In [1]: import numpy as np

In [2]: from numpy import linalg as LA

In [3]: np.set_printoptions(precision=2, suppress=True, linewidth=200, legacy="1.25")

In [4]: feats = np.load("mat.npy")

In [5]: print(feats)
[[ -3.06  -8.56  -5.17   3.7  -14.63  -0.41]
 [ -5.92  -9.09   2.49  11.85 -29.68  -2.8 ]
 [ -1.35  -4.67  -3.66   1.53  -4.53   1.8 ]
 [ -2.16 -11.72  -4.43   2.66  -9.07   9.97]
 [ -3.49  -0.34   9.34   3.85  -5.96   1.74]
 [ -2.47  -4.57  -0.13   6.15 -16.74  -3.92]
 [  4.14   8.29   1.7   -8.79  19.96   3.91]
 [ -5.13 -26.33 -16.74   9.38 -32.11  18.23]
 [ -3.55 -10.92   3.42  10.89 -17.18   6.22]
 [  1.47  -1.82  -2.02  -4.13   5.66   9.88]
 [ -2.8  -12.12 -10.12   8.41 -26.03   0.21]
 [ -3.9    3.46  10.57   8.31 -16.17 -17.3 ]
 [ -0.2   -8.64  -8.02   2.84 -12.53  -1.92]
 [  2.38  -4.51 -10.16  -3.26   8.64  -1.99]
 [ -0.84  -6.27  -1.58  -2.22  -1.65  15.35]
 [ -1.44   1.51   3.21   4.43 -12.54 -12.68]
 [  2.87   5.15  -0.9   -6.39  13.77   7.57]
 [  5.96  12.57  -3.31 -15.26  29.15  -4.73]
 [ -1.94  -4.16  -3.46   4.36 -11.55  -9.53]
 [  6.71   3.63 -10.46 -14.51  29.7   15.89]
 [  4.84  16.87   9.24 -10.3   25.15  -1.73]
 [  4.21  -0.27  -9.61  -8.75  13.72  13.74]
 [ -3.32  -9.11  -5.43   9.31 -26.25  -3.12]
 [ -1.    -6.02  -8.76   3.27 -14.2   -1.96]
 [ -1.27  -4.24  -3.53  -2.97   5.36   1.3 ]
 [  0.11  -0.73   2.4    3.46  -3.12  -7.44]
 [  1.09   0.92   0.95   0.28  -2.53   6.82]
 [ -3.95 -10.15  -6.42  15.42 -39.07 -13.07]
 [  4.27  11.52   3.46  -0.53   3.3   -5.43]
 [  4.65   9.55  -1.46  -6.39  19.83  -0.71]
 [  2.87   1.32  -4.35  -2.12  -0.26   7.84]]

In [6]: A2 = np.c_[feats[:, :3] @ np.array([[-7, -4, -6], [-6, 5, -6], [4, -6, 9]]), np.array([-2, 6, -2, -7, 8, 6, -5, 7, 9, 0, 4, -1, -9, -5, 1, -8, -1, -1, -3, -2, -8, -2, 6, -8, -3, 6, -8, -4, 5, 9, 2])]

In [7]: print(A2)
[[  52.1     0.46   23.19   -2.  ]
 [ 105.94  -36.71  112.47    6.  ]
 [  22.83    4.01    3.18   -2.  ]
 [  67.72  -23.38   43.41   -7.  ]
 [  63.83  -43.78  107.04    8.  ]
 [  44.19  -12.19   41.07    6.  ]
 [ -71.92   14.69  -59.28   -5.  ]
 [ 126.93  -10.69   38.1     7.  ]
 [ 104.05  -60.92  117.6     9.  ]
 [  -7.45   -2.86  -16.08    0.  ]
 [  51.84   11.32   -1.56    4.  ]
 [  48.82  -30.52   97.77   -1.  ]
 [  21.16    5.72  -19.14   -9.  ]
 [ -30.24   28.89  -78.66   -5.  ]
 [  37.18  -18.51   28.44    1.  ]
 [  13.86   -5.95   28.47   -8.  ]
 [ -54.59   19.67  -56.22   -1.  ]
 [-130.38   58.87 -140.97   -1.  ]
 [  24.7     7.72    5.46   -3.  ]
 [-110.59   54.07 -156.18   -2.  ]
 [ -98.14    9.55  -47.1    -8.  ]
 [ -66.29   39.47 -110.13   -2.  ]
 [  56.18    0.31   25.71    6.  ]
 [   8.08   26.46  -36.72   -8.  ]
 [  20.21    5.06    1.29   -3.  ]
 [  13.21  -18.49   25.32    6.  ]
 [  -9.35   -5.46   -3.51   -8.  ]
 [  62.87    3.57   26.82   -4.  ]
 [ -85.17   19.76  -63.6     5.  ]
 [ -95.69   37.91  -98.34    9.  ]
 [ -45.41   21.22  -64.29    2.  ]]

In [8]: print(np.round(LA.lstsq(feats, A2[:, 0])[0], 2) + 0)
[-7. -6.  4.  0.  0.  0.]

In [9]: print(np.round(LA.norm(A2 - feats @ LA.lstsq(feats, A2)[0], axis=0), 2) + 0)
[ 0.    0.    0.   24.88]

In [10]: print(LA.matrix_rank(A2))
4

In [11]: t3 = np.stack([feats, 2 * feats, feats[::-1]])

In [12]: print(LA.matrix_rank(t3.reshape(3, -1)))
2

In [13]: print(LA.matrix_rank(t3))
[6 6 6]

In [14]: print(LA.norm(t3, axis=(1, 2)))
[136.57 273.14 136.57]

In [15]: print(t3.shape)
(3, 31, 6)

In [16]: t3 = feats.reshape(31, 2, -1)

In [17]: print(np.einsum("ihd,jhd->hij", t3, t3).shape)
(2, 31, 31)

In [18]: print(t3[:, 0])
[[ -3.06  -8.56  -5.17]
 [ -5.92  -9.09   2.49]
 [ -1.35  -4.67  -3.66]
 [ -2.16 -11.72  -4.43]
 [ -3.49  -0.34   9.34]
 [ -2.47  -4.57  -0.13]
 [  4.14   8.29   1.7 ]
 [ -5.13 -26.33 -16.74]
 [ -3.55 -10.92   3.42]
 [  1.47  -1.82  -2.02]
 [ -2.8  -12.12 -10.12]
 [ -3.9    3.46  10.57]
 [ -0.2   -8.64  -8.02]
 [  2.38  -4.51 -10.16]
 [ -0.84  -6.27  -1.58]
 [ -1.44   1.51   3.21]
 [  2.87   5.15  -0.9 ]
 [  5.96  12.57  -3.31]
 [ -1.94  -4.16  -3.46]
 [  6.71   3.63 -10.46]
 [  4.84  16.87   9.24]
 [  4.21  -0.27  -9.61]
 [ -3.32  -9.11  -5.43]
 [ -1.    -6.02  -8.76]
 [ -1.27  -4.24  -3.53]
 [  0.11  -0.73   2.4 ]
 [  1.09   0.92   0.95]
 [ -3.95 -10.15  -6.42]
 [  4.27  11.52   3.46]
 [  4.65   9.55  -1.46]
 [  2.87   1.32  -4.35]]

In [19]: print(np.swapaxes(t3, 1, 2)[21])
[[ 4.21 -8.75]
 [-0.27 13.72]
 [-9.61 13.74]]

In [20]: Xs = feats - feats.mean(axis=0)

In [21]: left, sv, Vh = LA.svd(Xs, full_matrices=False)

In [22]: print(sv)
[116.46  56.86  27.86  13.27   6.38   2.79]

In [23]: print(np.abs(left[:, 0]).argmax())
27

In [24]: print(Vh[0] * np.sign(Vh[0, np.abs(Vh[0]).argmax()]))
[ 0.15  0.34  0.05 -0.35  0.85  0.11]

In [25]: print(round(float((sv ** 2).sum() ** 2 / (sv ** 4).sum()), 2))
1.62

In [26]: print(np.abs(Vh[0]).argmax())
4

In [27]: print(np.searchsorted(np.cumsum(sv ** 2) / (sv ** 2).sum(), 0.9) + 1)
2

In [28]: print(np.abs(Vh[-1]))
[0.8  0.37 0.31 0.33 0.14 0.09]

In [29]: K = np.load("arr.npy")

In [30]: print(K)
[[0.18 0.12 0.03 0.06 0.09 0.09 0.03 0.12 0.15 0.03 0.09]
 [0.16 0.13 0.03 0.16 0.06 0.06 0.06 0.   0.16 0.03 0.13]
 [0.12 0.   0.12 0.15 0.15 0.06 0.06 0.09 0.09 0.03 0.15]
 [0.13 0.1  0.13 0.16 0.1  0.   0.1  0.1  0.06 0.1  0.03]
 [0.11 0.04 0.11 0.18 0.11 0.   0.11 0.18 0.07 0.11 0.  ]
 [0.13 0.07 0.   0.1  0.1  0.2  0.17 0.   0.07 0.1  0.07]
 [0.17 0.1  0.13 0.03 0.03 0.07 0.2  0.03 0.03 0.17 0.03]
 [0.03 0.13 0.1  0.03 0.06 0.   0.16 0.1  0.13 0.13 0.13]
 [0.04 0.   0.16 0.2  0.08 0.08 0.   0.08 0.12 0.04 0.2 ]
 [0.03 0.03 0.14 0.14 0.17 0.03 0.07 0.1  0.1  0.03 0.14]
 [0.03 0.11 0.11 0.06 0.03 0.11 0.14 0.11 0.11 0.06 0.11]]

In [31]: print(np.round(LA.norm(K), 2))
1.16

In [32]: print(np.abs(K).max())
0.2

In [33]: print(np.count_nonzero(K))
111

In [34]: print(np.round(np.diff(K, axis=0), 2) + 0)
[[-0.02  0.01  0.    0.1  -0.03 -0.03  0.03 -0.12  0.01  0.    0.04]
 [-0.04 -0.13  0.09 -0.01  0.08 -0.01 -0.01  0.09 -0.07  0.    0.02]
 [ 0.01  0.1   0.01  0.01 -0.05 -0.06  0.04  0.01 -0.02  0.07 -0.11]
 [-0.02 -0.06 -0.02  0.02  0.01  0.    0.01  0.08  0.01  0.01 -0.03]
 [ 0.03  0.03 -0.11 -0.08 -0.01  0.2   0.06 -0.18  0.   -0.01  0.07]
 [ 0.03  0.03  0.13 -0.07 -0.07 -0.13  0.03  0.03 -0.03  0.07 -0.03]
 [-0.13  0.03 -0.04  0.    0.03 -0.07 -0.04  0.06  0.1  -0.04  0.1 ]
 [ 0.01 -0.13  0.06  0.17  0.02  0.08 -0.16 -0.02 -0.01 -0.09  0.07]
 [-0.01  0.03 -0.02 -0.06  0.09 -0.05  0.07  0.02 -0.02 -0.01 -0.06]
 [-0.01  0.08 -0.02 -0.08 -0.14  0.08  0.07  0.01  0.01  0.02 -0.02]]

In [35]: print(K.shape)
(11, 11)

In [36]: print(K.sum(axis=1))
[1. 1. 1. 1. 1. 1. 1. 1. 1. 1. 1.]

In [37]: rng = np.random.default_rng(298027)

In [38]: labels = rng.permutation(11)

In [39]: print(labels)
[10  4  6  0  7  2  5  9  1  8  3]

In [40]: A2 = K[labels][:, labels]

In [41]: print(np.allclose(A2, K))
False

In [42]: print(np.diag(A2))
[0.11 0.11 0.2  0.18 0.1  0.12 0.2  0.03 0.13 0.12 0.16]

In [43]: print(np.sort(np.abs(LA.eigvals(A2))))
[0.07 0.07 0.08 0.08 0.1  0.1  0.13 0.16 0.16 0.19 1.  ]

In [44]: print(A2)
[[0.11 0.03 0.14 0.03 0.11 0.11 0.11 0.06 0.11 0.11 0.06]
 [0.   0.11 0.11 0.11 0.18 0.11 0.   0.11 0.04 0.07 0.18]
 [0.03 0.03 0.2  0.17 0.03 0.13 0.07 0.17 0.1  0.03 0.03]
 [0.09 0.09 0.03 0.18 0.12 0.03 0.09 0.03 0.12 0.15 0.06]
 [0.13 0.06 0.16 0.03 0.1  0.1  0.   0.13 0.13 0.13 0.03]
 [0.15 0.15 0.06 0.12 0.09 0.12 0.06 0.03 0.   0.09 0.15]
 [0.07 0.1  0.17 0.13 0.   0.   0.2  0.1  0.07 0.07 0.1 ]
 [0.14 0.17 0.07 0.03 0.1  0.14 0.03 0.03 0.03 0.1  0.14]
 [0.13 0.06 0.06 0.16 0.   0.03 0.06 0.03 0.13 0.16 0.16]
 [0.2  0.08 0.   0.04 0.08 0.16 0.08 0.04 0.   0.12 0.2 ]
 [0.03 0.1  0.1  0.13 0.1  0.13 0.   0.1  0.1  0.06 0.16]]

In [45]: print(round(np.trace(A2), 2))
1.46

In [46]: t3 = np.stack([A2, -1 * A2, A2[::-1]])

In [47]: print(LA.matrix_rank(t3.reshape(3, -1)))
2

In [48]: print(LA.norm(t3, axis=(1, 2)))
[1.16 1.16 1.16]

In [49]: print(t3.sum(axis=0))
[[0.03 0.1  0.1  0.13 0.1  0.13 0.   0.1  0.1  0.06 0.16]
 [0.2  0.08 0.   0.04 0.08 0.16 0.08 0.04 0.   0.12 0.2 ]
 [0.13 0.06 0.06 0.16 0.   0.03 0.06 0.03 0.13 0.16 0.16]
 [0.14 0.17 0.07 0.03 0.1  0.14 0.03 0.03 0.03 0.1  0.14]
 [0.07 0.1  0.17 0.13 0.   0.   0.2  0.1  0.07 0.07 0.1 ]
 [0.15 0.15 0.06 0.12 0.09 0.12 0.06 0.03 0.   0.09 0.15]
 [0.13 0.06 0.16 0.03 0.1  0.1  0.   0.13 0.13 0.13 0.03]
 [0.09 0.09 0.03 0.18 0.12 0.03 0.09 0.03 0.12 0.15 0.06]
 [0.03 0.03 0.2  0.17 0.03 0.13 0.07 0.17 0.1  0.03 0.03]
 [0.   0.11 0.11 0.11 0.18 0.11 0.   0.11 0.04 0.07 0.18]
 [0.11 0.03 0.14 0.03 0.11 0.11 0.11 0.06 0.11 0.11 0.06]]

In [50]: print(np.round(LA.det(t3), 2) + 0)
[0. 0. 0.]

In [51]: print(np.einsum("bij,cij->bc", t3, t3))
[[ 1.34 -1.34  0.97]
 [-1.34  1.34 -0.97]
 [ 0.97 -0.97  1.34]]

In [52]: t3 = np.stack([K, -3 * K, K[::-1]])

In [53]: print((t3 @ K.T).shape)
(3, 11, 11)

In [54]: print(t3.shape)
(3, 11, 11)

In [55]: print(np.round(LA.det(t3), 2) + 0)
[0. 0. 0.]

In [56]: print(LA.norm(t3, axis=(1, 2)))
[1.16 3.48 1.16]

In [57]: print(LA.matrix_rank(t3.reshape(3, -1)))
2

In [58]: F = np.load("w.npy")

In [59]: print(F)
[[-0.7  0.   1.2 -1.4  1.5]
 [-0.9  1.   1.4 -0.7  0.5]
 [ 1.6  0.3 -1.3 -1.2  0.6]
 [ 1.1 -1.2 -1.1 -1.5 -1.4]
 [-0.1 -0.6 -0.3 -1.5  0.2]
 [ 0.4 -0.2  0.  -1.3  0.9]
 [-0.1 -0.1  0.1 -1.1 -0.9]
 [-0.6 -0.8  0.5  1.4 -0.6]
 [ 1.2  0.2 -0.1  1.4  0.2]
 [-1.5  1.6 -0.5 -0.7 -0.4]
 [-1.9 -0.4  0.6  0.2 -0.1]
 [-1.2 -0.3  0.8  0.6 -1.9]
 [ 0.   0.2 -1.   0.4  1.8]
 [ 0.7 -0.8 -0.4 -0.1 -0.4]
 [-0.6  0.7 -1.1  0.5 -0.9]
 [-0.4  0.7 -0.7  0.5 -0.7]
 [-0.3 -0.6  0.5  1.7  0.5]
 [ 0.7  0.7 -0.3  1.5  1.7]
 [ 0.5  0.2 -1.2  0.  -0.3]
 [-0.2  0.5 -1.3 -0.7  0.1]
 [-0.4  0.8  0.   1.  -0.4]
 [ 0.2 -0.5 -0.6 -0.4  0.9]
 [ 2.4 -0.7  0.2  1.3 -0.6]
 [ 0.4  0.7  0.2  0.   1.2]
 [-3.  -4.2  3.  -2.4  5.1]
 [ 0.5  0.1  2.6 -0.1  1.3]
 [ 1.6 -0.4  1.3  0.9  0.3]
 [-0.8  0.3 -0.2  0.6 -0.2]]

In [60]: Xs = feats - feats.mean(axis=0)

In [61]: V = LA.svd(Xs)[2][:4]

In [62]: A2 = Xs - Xs @ V.T @ V

In [63]: print(A2.std(axis=0))
[0.63 0.19 0.19 0.99 0.33 0.06]
